% ipython --no-banner

In [1]: import numpy as np

In [2]: import numpy.linalg as la

In [3]: np.set_printoptions(precision=1, suppress=True, linewidth=100, floatmode="fixed")

In [4]: rd = lambda a: np.round(a, 1) + 0

In [5]: mat = np.loadtxt("case1.csv", delimiter=",")

In [6]: mat
Out[6]: 
array([[16.0,  0.0,  8.0, 12.0,  4.0, 12.0, 20.0],
       [ 0.0,  0.0,  0.0,  0.0,  0.0,  0.0,  0.0],
       [ 8.0,  0.0,  4.0,  6.0,  2.0,  6.0, 10.0],
       [12.0,  0.0,  6.0,  9.0,  3.0,  9.0, 15.0],
       [ 4.0,  0.0,  2.0,  3.0,  1.0,  3.0,  5.0],
       [12.0,  0.0,  6.0,  9.0,  3.0,  9.0, 15.0],
       [20.0,  0.0, 10.0, 15.0,  5.0, 15.0, 25.0]])

In [7]: w, vecs = la.eigh(mat)

In [8]: x0 = np.array([1, 0, 1, 2, 2, 2, 3])

In [9]: rd(x0 @ mat @ x0 / (x0 @ x0)), rd(w[0]), rd(w[-1])
Out[9]: (np.float64(53.3), np.float64(0.0), np.float64(64.0))

In [10]: rd(vecs * np.maximum(w, 0) @ vecs.T)
Out[10]: 
array([[16.0,  0.0,  8.0, 12.0,  4.0, 12.0, 20.0],
       [ 0.0,  0.0,  0.0,  0.0,  0.0,  0.0,  0.0],
       [ 8.0,  0.0,  4.0,  6.0,  2.0,  6.0, 10.0],
       [12.0,  0.0,  6.0,  9.0,  3.0,  9.0, 15.0],
       [ 4.0,  0.0,  2.0,  3.0,  1.0,  3.0,  5.0],
       [12.0,  0.0,  6.0,  9.0,  3.0,  9.0, 15.0],
       [20.0,  0.0, 10.0, 15.0,  5.0, 15.0, 25.0]])

In [11]: x0 @ mat @ x0
Out[11]: np.float64(1225.0)

In [12]: np.abs(mat).sum(axis=1).max(), rd(np.abs(w).max())
Out[12]: (np.float64(90.0), np.float64(64.0))

In [13]: rd(la.eigvalsh(mat[1:, 1:]))
Out[13]: array([ 0.0,  0.0,  0.0,  0.0,  0.0, 48.0])

In [14]: w, vecs = la.eigh(mat)

In [15]: rd(la.eigvalsh(mat @ mat))
Out[15]: array([   0.0,    0.0,    0.0,    0.0,    0.0,    0.0, 4096.0])

In [16]: rd(w)
Out[16]: array([ 0.0,  0.0,  0.0,  0.0,  0.0,  0.0, 64.0])

In [17]: rd(vecs.T @ mat @ vecs)
Out[17]: 
array([[ 0.0,  0.0,  0.0,  0.0,  0.0,  0.0,  0.0],
       [ 0.0,  0.0,  0.0,  0.0,  0.0,  0.0,  0.0],
       [ 0.0,  0.0,  0.0,  0.0,  0.0,  0.0,  0.0],
       [ 0.0,  0.0,  0.0,  0.0,  0.0,  0.0,  0.0],
       [ 0.0,  0.0,  0.0,  0.0,  0.0,  0.0,  0.0],
       [ 0.0,  0.0,  0.0,  0.0,  0.0,  0.0,  0.0],
       [ 0.0,  0.0,  0.0,  0.0,  0.0,  0.0, 64.0]])

In [18]: rd(vecs.T @ vecs)
Out[18]: 
array([[1.0, 0.0, 0.0, 0.0, 0.0, 0.0, 0.0],
       [0.0, 1.0, 0.0, 0.0, 0.0, 0.0, 0.0],
       [0.0, 0.0, 1.0, 0.0, 0.0, 0.0, 0.0],
       [0.0, 0.0, 0.0, 1.0, 0.0, 0.0, 0.0],
       [0.0, 0.0, 0.0, 0.0, 1.0, 0.0, 0.0],
       [0.0, 0.0, 0.0, 0.0, 0.0, 1.0, 0.0],
       [0.0, 0.0, 0.0, 0.0, 0.0, 0.0, 1.0]])

In [19]: rd(np.abs(vecs[:, -1]))
Out[19]: array([0.5, 0.0, 0.3, 0.4, 0.1, 0.4, 0.6])

In [20]: (w > 1e-8).sum(), (w < -1e-8).sum()
Out[20]: (np.int64(1), np.int64(0))

In [21]: np.abs(vecs[:, -1]).round(6).argmax()
Out[21]: np.int64(6)
